In [1]: import numpy as np

In [2]: from numpy import linalg as LA

In [3]: np.set_printoptions(precision=2, suppress=True, linewidth=100, legacy="1.25")

In [4]: rd = lambda a: np.round(a, 2) + 0

In [5]: cent = np.array([[1.6, 0.9, 0.1, 0.5, -0.2]])

In [6]: rng = np.random.default_rng(72134)

In [7]: W0 = np.array([[-1],
   ...:     [1],
   ...:     [-2],
   ...:     [1],
   ...:     [-3],
   ...:     [-2],
   ...:     [3],
   ...:     [2],
   ...:     [2],
   ...:     [0],
   ...:     [3],
   ...:     [-1],
   ...:     [-1],
   ...:     [3],
   ...:     [-3],
   ...:     [-1],
   ...:     [3],
   ...:     [-2],
   ...:     [-1],
   ...:     [1],
   ...:     [1],
   ...:     [-2],
   ...:     [-3],
   ...:     [2],
   ...:     [-3],
   ...:     [2]]) @ cent + 0.02 * rng.normal(size=(26, 5))

In [8]: rd(W0)
Out[8]: 
array([[-1.6 , -0.89, -0.11, -0.51,  0.18],
       [ 1.59,  0.9 ,  0.09,  0.51, -0.21],
       [-3.19, -1.82, -0.18, -0.98,  0.38],
       [ 1.62,  0.91,  0.11,  0.47, -0.19],
       [-4.8 , -2.71, -0.3 , -1.5 ,  0.61],
       [-3.2 , -1.78, -0.2 , -1.  ,  0.38],
       [ 4.8 ,  2.69,  0.27,  1.53, -0.58],
       [ 3.2 ,  1.81,  0.19,  0.99, -0.38],
       [ 3.19,  1.79,  0.24,  0.99, -0.38],
       [-0.01,  0.01,  0.01,  0.04, -0.01],
       [ 4.8 ,  2.73,  0.29,  1.52, -0.6 ],
       [-1.59, -0.86, -0.09, -0.48,  0.18],
       [-1.63, -0.92, -0.12, -0.49,  0.19],
       [ 4.83,  2.65,  0.31,  1.53, -0.59],
       [-4.83, -2.74, -0.34, -1.49,  0.62],
       [-1.6 , -0.91, -0.11, -0.49,  0.2 ],
       [ 4.8 ,  2.71,  0.3 ,  1.47, -0.63],
       [-3.21, -1.76, -0.19, -0.95,  0.38],
       [-1.58, -0.93, -0.13, -0.52,  0.22],
       [ 1.62,  0.9 ,  0.11,  0.51, -0.17],
       [ 1.62,  0.92,  0.11,  0.51, -0.2 ],
       [-3.19, -1.82, -0.2 , -1.03,  0.39],
       [-4.74, -2.71, -0.28, -1.48,  0.64],
       [ 3.2 ,  1.83,  0.2 ,  1.02, -0.36],
       [-4.8 , -2.69, -0.32, -1.5 ,  0.6 ],
       [ 3.2 ,  1.78,  0.21,  0.99, -0.41]])

In [9]: f = np.array([-4, -4, 5])

In [10]: rd(np.polyval(f, W0[21]))
Out[10]: array([-23.02,  -0.93,   5.64,   4.86,   2.8 ])

In [11]: rd(np.cross(W0[21, :3], W0[0, :3]))
Out[11]: array([ 0.02, -0.02, -0.06])

In [12]: rd(np.correlate(W0[21], W0[0], "full"))
Out[12]: array([-0.56,  1.33,  1.24,  2.96,  7.36,  2.99,  1.2 ,  1.31, -0.63])

In [13]: rd(np.convolve(W0[21], f))
Out[13]: array([12.77, 20.04, -7.91, -4.15,  1.57, -6.75,  1.97])

In [14]: E = np.minimum.outer(np.arange(1, 6), np.arange(1, 6)) * -3

In [15]: E
Out[15]: 
array([[ -3,  -3,  -3,  -3,  -3],
       [ -3,  -6,  -6,  -6,  -6],
       [ -3,  -6,  -9,  -9,  -9],
       [ -3,  -6,  -9, -12, -12],
       [ -3,  -6,  -9, -12, -15]])

In [16]: evals, vecs = LA.eigh(E)

In [17]: x0 = np.array([-2, -2, 4, 2, -3])

In [18]: x0 @ E @ x0
Out[18]: -63

In [19]: rd(LA.eigvalsh(E[1:, 1:]))
Out[19]: array([-36.02,  -3.72,  -1.4 ,  -0.87])

In [20]: rd(vecs * np.abs(evals) @ vecs.T)
Out[20]: 
array([[ 3.,  3.,  3.,  3.,  3.],
       [ 3.,  6.,  6.,  6.,  6.],
       [ 3.,  6.,  9.,  9.,  9.],
       [ 3.,  6.,  9., 12., 12.],
       [ 3.,  6.,  9., 12., 15.]])

In [21]: rd(x0 @ E @ x0 / (x0 @ x0)), rd(evals[0]), rd(evals[-1])
Out[21]: (-1.7, -37.03, -0.81)

In [22]: np.abs(E).sum(axis=1).max(), rd(np.abs(evals).max())
Out[22]: (45, 37.03)
